% ipython --no-banner

In [1]: import numpy as np

In [2]: from numpy import linalg as LA

In [3]: np.set_printoptions(precision=2, suppress=True, linewidth=140)

In [4]: rng = np.random.default_rng(472)

In [5]: feats = np.eye(13, dtype=int)[rng.permutation(13)] * np.array([3, 3, 2, 4, 6, 7, 0, 4, 8, 9, 8, 3, 5])

In [6]: feats
Out[6]: 
array([[3, 0, 0, 0, 0, 0, 0, 0, 0, 0, 0, 0, 0],
       [0, 0, 0, 0, 0, 7, 0, 0, 0, 0, 0, 0, 0],
       [0, 0, 0, 0, 0, 0, 0, 0, 0, 0, 0, 0, 5],
       [0, 0, 0, 0, 0, 0, 0, 0, 0, 9, 0, 0, 0],
       [0, 0, 0, 0, 0, 0, 0, 0, 0, 0, 0, 0, 0],
       [0, 0, 0, 4, 0, 0, 0, 0, 0, 0, 0, 0, 0],
       [0, 0, 2, 0, 0, 0, 0, 0, 0, 0, 0, 0, 0],
       [0, 0, 0, 0, 0, 0, 0, 0, 0, 0, 0, 3, 0],
       [0, 3, 0, 0, 0, 0, 0, 0, 0, 0, 0, 0, 0],
       [0, 0, 0, 0, 0, 0, 0, 0, 8, 0, 0, 0, 0],
       [0, 0, 0, 0, 6, 0, 0, 0, 0, 0, 0, 0, 0],
       [0, 0, 0, 0, 0, 0, 0, 0, 0, 0, 8, 0, 0],
       [0, 0, 0, 0, 0, 0, 0, 4, 0, 0, 0, 0, 0]])

In [7]: x = np.array([1, -3, 3, -3, 2, 1, 3, 1, 0, -3, 0, 3, -2])

In [8]: a = np.maximum(feats @ x, 0)

In [9]: a
Out[9]: array([ 3,  7,  0,  0,  0,  0,  6,  9,  0,  0, 12,  0,  4])

In [10]: np.tanh(feats @ x)
Out[10]: array([ 1.,  1., -1., -1.,  0., -1.,  1.,  1., -1.,  0.,  1.,  0.,  1.])

In [11]: np.allclose(feats[:-1].T @ LA.lstsq(feats[:-1].T, feats[-1])[0], feats[-1])
Out[11]: False

In [12]: np.unique(feats.round(6), axis=0).shape
Out[12]: (13, 13)

In [13]: F = np.array([[1.0, 0.2, 0.04, 0.01, 0.0, 0.0, 0.0, 0.0],
    ...:     [0.2, 1.0, 0.2, 0.04, 0.01, 0.0, 0.0, 0.0],
    ...:     [0.04, 0.2, 1.0, 0.2, 0.04, 0.01, 0.0, 0.0],
    ...:     [0.01, 0.04, 0.2, 1.0, 0.2, 0.04, 0.01, 0.0],
    ...:     [0.0, 0.01, 0.04, 0.2, 1.0, 0.2, 0.04, 0.01],
    ...:     [0.0, 0.0, 0.01, 0.04, 0.2, 1.0, 0.2, 0.04],
    ...:     [0.0, 0.0, 0.0, 0.01, 0.04, 0.2, 1.0, 0.2],
    ...:     [0.0, 0.0, 0.0, 0.0, 0.01, 0.04, 0.2, 1.0]])

In [14]: G = F.T @ F

In [15]: (F @ F.T).shape
Out[15]: (8, 8)

In [16]: LA.eigvalsh(G)[::-1]
Out[16]: array([2.11, 1.75, 1.35, 1.01, 0.77, 0.62, 0.52, 0.46])

In [17]: G.round(2) + 0
Out[17]: 
array([[1.04, 0.41, 0.12, 0.04, 0.01, 0.  , 0.  , 0.  ],
       [0.41, 1.08, 0.42, 0.12, 0.04, 0.01, 0.  , 0.  ],
       [0.12, 0.42, 1.08, 0.42, 0.12, 0.04, 0.01, 0.  ],
       [0.04, 0.12, 0.42, 1.08, 0.42, 0.12, 0.04, 0.01],
       [0.01, 0.04, 0.12, 0.42, 1.08, 0.42, 0.12, 0.04],
       [0.  , 0.01, 0.04, 0.12, 0.42, 1.08, 0.42, 0.12],
       [0.  , 0.  , 0.01, 0.04, 0.12, 0.42, 1.08, 0.41],
       [0.  , 0.  , 0.  , 0.01, 0.04, 0.12, 0.41, 1.04]])

In [18]: np.diag(G)
Out[18]: array([1.04, 1.08, 1.08, 1.08, 1.08, 1.08, 1.08, 1.04])

In [19]: ev, V = LA.eigh(G)

In [20]: x = np.array([0, -3, -2, 3, 1, -1, 2, 3])

In [21]: np.round(V * np.abs(ev) @ V.T, 2) + 0
Out[21]: 
array([[1.04, 0.41, 0.12, 0.04, 0.01, 0.  , 0.  , 0.  ],
       [0.41, 1.08, 0.42, 0.12, 0.04, 0.01, 0.  , 0.  ],
       [0.12, 0.42, 1.08, 0.42, 0.12, 0.04, 0.01, 0.  ],
       [0.04, 0.12, 0.42, 1.08, 0.42, 0.12, 0.04, 0.01],
       [0.01, 0.04, 0.12, 0.42, 1.08, 0.42, 0.12, 0.04],
       [0.  , 0.01, 0.04, 0.12, 0.42, 1.08, 0.42, 0.12],
       [0.  , 0.  , 0.01, 0.04, 0.12, 0.42, 1.08, 0.41],
       [0.  , 0.  , 0.  , 0.01, 0.04, 0.12, 0.41, 1.04]])

In [22]: round(float(np.abs(G).sum(axis=1).max()), 2), round(np.abs(ev).max(), 2)
Out[22]: (2.24, np.float64(2.11))

In [23]: LA.eigvalsh(G[1:, 1:])
Out[23]: array([0.46, 0.54, 0.67, 0.89, 1.23, 1.67, 2.08])
